% ipython --no-banner

In [1]: import numpy as np

In [2]: np.set_printoptions(precision=2, suppress=True, linewidth=200)

In [3]: F = np.load("dump.npy")

In [4]: F
Out[4]: 
array([[ 0.,  0.,  0.,  0.],
       [ 0.,  0., -3., -2.],
       [ 0., -3.,  0.,  0.],
       [ 0., -2.,  0.,  0.]])

In [5]: rank = np.linalg.matrix_rank(F)

In [6]: rank
Out[6]: np.int64(2)

In [7]: ns = np.linalg.svd(F)[2][rank:].T

In [8]: [int(np.linalg.matrix_rank(F[:, :j + 1])) for j in range(4)]
Out[8]: [0, 1, 2, 2]

In [9]: np.allclose(F @ ns, 0)
Out[9]: True

In [10]: np.round(F @ ns, 2) + 0
Out[10]: 
array([[0., 0.],
       [0., 0.],
       [0., 0.],
       [0., 0.]])

In [11]: [int(np.linalg.matrix_rank(F[:i])) for i in range(1, len(F) + 1)]
Out[11]: [0, 1, 2, 2]

In [12]: ns @ ns.T
Out[12]: 
array([[ 1.  ,  0.  ,  0.  ,  0.  ],
       [ 0.  ,  0.  ,  0.  ,  0.  ],
       [ 0.  ,  0.  ,  0.31, -0.46],
       [ 0.  ,  0.  , -0.46,  0.69]])

In [13]: np.linalg.matrix_rank(F.T @ F), np.linalg.matrix_rank(F @ F.T)
Out[13]: (np.int64(2), np.int64(2))

In [14]: rng = np.random.default_rng(92)

In [15]: lab = rng.permutation(4)

In [16]: lab
Out[16]: array([0, 2, 3, 1])

In [17]: out = F[lab][:, lab]

In [18]: np.diag(out)
Out[18]: array([0., 0., 0., 0.])

In [19]: np.round(np.linalg.det(out), 2), np.round(np.linalg.det(F[lab]), 2)
Out[19]: (np.float64(0.0), np.float64(0.0))

In [20]: J = np.load("x.npy")

In [21]: J
Out[21]: 
array([[0.5, 0. , 0.5],
       [0. , 1. , 0. ],
       [0. , 0. , 1. ]])

In [22]: U, sigma, vt = np.linalg.svd(F)

In [23]: vecs = vt[:(sigma > 1e-8).sum()]

In [24]: x = F[2] + -1 * F[3] + rng.integers(2) * np.eye(4)[2]

In [25]: x
Out[25]: array([ 0., -1.,  0.,  0.])

In [26]: np.round(np.linalg.norm(x - vecs.T @ vecs @ x), 2)
Out[26]: np.float64(0.0)

In [27]: np.allclose(vecs.T @ vecs @ x, x)
Out[27]: True

In [28]: np.linalg.matrix_rank(np.vstack([F, x]))
Out[28]: np.int64(2)

In [29]: np.allclose(J, J.T)
Out[29]: False

In [30]: (J - J.T) / 2
Out[30]: 
array([[ 0.  ,  0.  ,  0.25],
       [ 0.  ,  0.  ,  0.  ],
       [-0.25,  0.  ,  0.  ]])

In [31]: J.inv()
AttributeError: 'numpy.ndarray' object has no attribute 'inv'


In [32]: (J != 0).astype(int)
Out[32]: 
array([[1, 0, 1],
       [0, 1, 0],
       [0, 0, 1]])

In [33]: (np.linalg.matrix_power((J != 0) + (J.T != 0) + np.eye(3), 3) > 0).astype(int)
Out[33]: 
array([[1, 0, 1],
       [0, 1, 0],
       [1, 0, 1]])

In [34]: round(float(np.linalg.det(J)), 2)
Out[34]: 0.5

In [35]: np.sort(np.linalg.eigvals(J).real)
Out[35]: array([0.5, 1. , 1. ])

In [36]: x = np.array([2, -2, 0])

In [37]: (J * x).sum(axis=1)
Out[37]: array([ 1., -2.,  0.])

In [38]: (J @ x).argmax()
Out[38]: np.int64(0)

In [39]: np.einsum("ij,j->i", J, x)
Out[39]: array([ 1., -2.,  0.])

In [40]: np.sign((J @ x).round(6))
Out[40]: array([ 1., -1.,  0.])

In [41]: J @ x
Out[41]: array([ 1., -2.,  0.])

In [42]: J @ np.eye(3)[0]
Out[42]: array([0.5, 0. , 0. ])

In [43]: np.linalg.norm(J @ x) <= np.linalg.norm(J, 2) * np.linalg.norm(x) + 1e-9
Out[43]: np.True_

In [44]: q, vecs = np.linalg.qr(J[:, :1])[0], np.linalg.qr(J[:, 1:])[0]

In [45]: sigma = np.linalg.svd(q.T @ vecs, compute_uv=False)

In [46]: (sigma > 0.9).sum()
Out[46]: np.int64(0)

In [47]: sigma
Out[47]: array([0.45])

In [48]: np.degrees(np.arccos(sigma.clip(0, 1)))
Out[48]: array([63.43])

In [49]: np.round(np.linalg.norm(q @ q.T - vecs @ vecs.T, 2), 2)
Out[49]: np.float64(1.0)

In [50]: feats = np.loadtxt("data.csv", delimiter=",")

In [51]: feats
Out[51]: 
array([[ 1., -1.,  1.],
       [ 1.,  0.,  0.],
       [ 1.,  1.,  1.]])

In [52]: P = np.triu(np.array([[2, 2, 1], [1, 1, 2], [1, 2, 0]]), 1) + np.eye(3)

In [53]: out = P @ feats @ np.linalg.inv(P)

In [54]: out
Out[54]: 
array([[ 4., -8., 14.],
       [ 3., -4.,  7.],
       [ 1., -1.,  2.]])

In [55]: out = feats + rng.integers(-2, 3, (3, 2)) @ rng.integers(-2, 3, (2, 3))

In [56]: out
Out[56]: 
array([[ 3., -2.,  3.],
       [ 3., -1.,  2.],
       [ 6.,  1.,  4.]])

In [57]: out - feats
Out[57]: 
array([[ 2., -1.,  2.],
       [ 2., -1.,  2.],
       [ 5.,  0.,  3.]])

In [58]: np.round(np.linalg.svd(out - feats, compute_uv=False), 2) + 0
Out[58]: array([7.07, 1.41, 0.  ])

In [59]: np.abs(out - feats).sum(axis=1)
Out[59]: array([5., 5., 8.])

In [60]: out = np.linalg.inv(feats)

In [61]: feats @ out
Out[61]: 
array([[1., 0., 0.],
       [0., 1., 0.],
       [0., 0., 1.]])

In [62]: out
Out[62]: 
array([[ 0. ,  1. ,  0. ],
       [-0.5,  0. ,  0.5],
       [ 0.5, -1. ,  0.5]])

In [63]: np.allclose(out, feats.T)
Out[63]: False

In [64]: round(float(np.linalg.cond(feats)), 2)
Out[64]: 3.23

In [65]: (np.abs(out) > 1e-9).astype(int)
Out[65]: 
array([[0, 1, 0],
       [1, 0, 1],
       [1, 1, 1]])

In [66]: round(np.linalg.det(feats) * np.linalg.det(out), 2)
Out[66]: np.float64(1.0)

In [67]: m1 = np.load("a.npy")

In [68]: m1
Out[68]: 
array([[0, 1, 0, 0],
       [0, 0, 0, 1],
       [1, 0, 0, 0],
       [0, 0, 1, 0]])

In [69]: m1 @ np.ones(4)
Out[69]: array([1., 1., 1., 1.])

In [70]: np.sort(np.abs(np.linalg.eigvals(m1)))[::-1]
Out[70]: array([1., 1., 1., 1.])

In [71]: pr = np.eye(4)[1]

In [72]: for _ in range(7):
    ...:     pr = pr @ m1
    ...:     print(pr.round(2))
    ...: 
[0. 0. 0. 1.]
[0. 0. 1. 0.]
[1. 0. 0. 0.]
[0. 1. 0. 0.]
[0. 0. 0. 1.]
[0. 0. 1. 0.]
[1. 0. 0. 0.]

In [73]: lab = rng.permutation(4)

In [74]: lab
Out[74]: array([1, 3, 0, 2])

In [75]: out = m1[lab][:, lab]

In [76]: np.round(np.linalg.det(out), 2), round(float(np.linalg.det(m1[lab])), 2)
Out[76]: (np.float64(-1.0), 1.0)

In [77]: np.allclose(out, m1)
Out[77]: True

In [78]: out
Out[78]: 
array([[0, 1, 0, 0],
       [0, 0, 0, 1],
       [1, 0, 0, 0],
       [0, 0, 1, 0]])

In [79]: round(float(np.linalg.det(m1)), 2)
Out[79]: -1.0

In [80]: np.linalg.matrix_power(m1, 4)
Out[80]: 
array([[1, 0, 0, 0],
       [0, 1, 0, 0],
       [0, 0, 1, 0],
       [0, 0, 0, 1]])

In [81]: (m1 - m1.T) / 2
Out[81]: 
array([[ 0. ,  0.5, -0.5,  0. ],
       [-0.5,  0. ,  0. ,  0.5],
       [ 0.5,  0. ,  0. , -0.5],
       [ 0. , -0.5,  0.5,  0. ]])

In [82]: np.allclose(m1 @ m1.T, m1.T @ m1)
Out[82]: True

In [83]: out = np.array([[0], [-1], [-2], [0]])

In [84]: basis = np.array([[0, 0, 2]])

In [85]: W0 = out @ basis

In [86]: W0
Out[86]: 
array([[ 0,  0,  0],
       [ 0,  0, -2],
       [ 0,  0, -4],
       [ 0,  0,  0]])

In [87]: W1 = np.array([[4, 3, -4, 2], [4, -5, -4, -4], [-4, -4, 5, -1]])

In [88]: coef = np.array([0, -2, -1, -1])

In [89]: hid = np.maximum(W0 @ W1 + coef, 0)

In [90]: np.linalg.matrix_rank(hid)
Out[90]: np.int64(2)

In [91]: hid
Out[91]: 
array([[ 0,  0,  0,  0],
       [ 8,  6,  0,  1],
       [16, 14,  0,  3],
       [ 0,  0,  0,  0]])

In [92]: (hid > 0).astype(int)
Out[92]: 
array([[0, 0, 0, 0],
       [1, 1, 0, 1],
       [1, 1, 0, 1],
       [0, 0, 0, 0]])

In [93]: basis = np.array([[2, -3], [-3, -2], [0, -1], [2, 1]])

In [94]: hid @ basis
Out[94]: 
array([[  0,   0],
       [  0, -35],
       [ -4, -73],
       [  0,   0]])

In [95]: U, sigma = np.linalg.svd(W0)
ValueError: too many values to unpack (expected 2)


In [96]: U, sigma, vt = np.linalg.svd(W0, full_matrices=False)

In [97]: np.round(U.T @ U, 2) + 0
Out[97]: 
array([[1., 0., 0.],
       [0., 1., 0.],
       [0., 0., 1.]])

In [98]: (sigma > 1e-8).sum()
Out[98]: np.int64(1)

In [99]: U.T @ W0 @ vt.T
Out[99]: 
array([[4.47, 0.  , 0.  ],
       [0.  , 0.  , 0.  ],
       [0.  , 0.  , 0.  ]])

In [100]: sigma / sigma[0]
Out[100]: array([1., 0., 0.])
